% python3 -q
>>> import numpy as np
>>> np.set_printoptions(precision=3, suppress=True, linewidth=200, floatmode="fixed")
>>> Z = np.array([[0, 1, -2], [2, -2, -2], [-2, 2, -2]])
>>> rng = np.random.default_rng(15227)
>>> M = (rng.random((19, 3)) < 0.25) @ Z
>>> M
array([[ 0,  0,  0],
       [-2,  2, -2],
       [-2,  3, -4],
       [ 0,  0, -4],
       [ 0,  0, -4],
       [ 0,  1, -2],
       [ 0,  1, -2],
       [-2,  2, -2],
       [ 0,  0,  0],
       [ 0,  1, -2],
       [ 2, -1, -4],
       [ 2, -2, -2],
       [ 0,  0,  0],
       [ 2, -1, -4],
       [ 0,  0,  0],
       [ 2, -2, -2],
       [ 0,  1, -2],
       [ 0,  0,  0],
       [-2,  3, -4]])
>>> # rows 3 and 4 are equal
>>> proj = M @ np.linalg.solve(M.T @ M, M.T)
>>> np.trace(proj)
np.float64(3.0)
>>> np.round(np.linalg.eigvalsh(proj), 3) + 0
array([0.000, 0.000, 0.000, 0.000, 0.000, 0.000, 0.000, 0.000, 0.000, 0.000, 0.000, 0.000, 0.000, 0.000, 0.000, 0.000, 1.000, 1.000, 1.000])
>>> np.allclose(proj @ proj, proj)
True
>>> np.linalg.matrix_rank(np.eye(19) - proj)
np.int64(16)
>>> np.diag(proj)
array([0.000, 0.196, 0.268, 0.286, 0.286, 0.143, 0.143, 0.196, 0.000, 0.143, 0.268, 0.196, 0.000, 0.268, 0.000, 0.196, 0.143, 0.000, 0.268])
>>> data = np.array([[6, 1, 8], [3, 0, 5], [7, 1, 8]])
>>> data
array([[6, 1, 8],
       [3, 0, 5],
       [7, 1, 8]])
>>> left, sigma, Vt = np.linalg.svd(data)
>>> sigma
array([15.743,  1.037,  0.306])
>>> M2 = left[:, :1] @ np.diag(sigma[:1]) @ Vt[:1]
>>> np.round(np.linalg.norm(data - M2, 2), 3), round(float(sigma[1]), 3)
(np.float64(1.037), 1.037)
>>> np.linalg.matrix_rank(data, rtol=0.05)
np.int64(2)
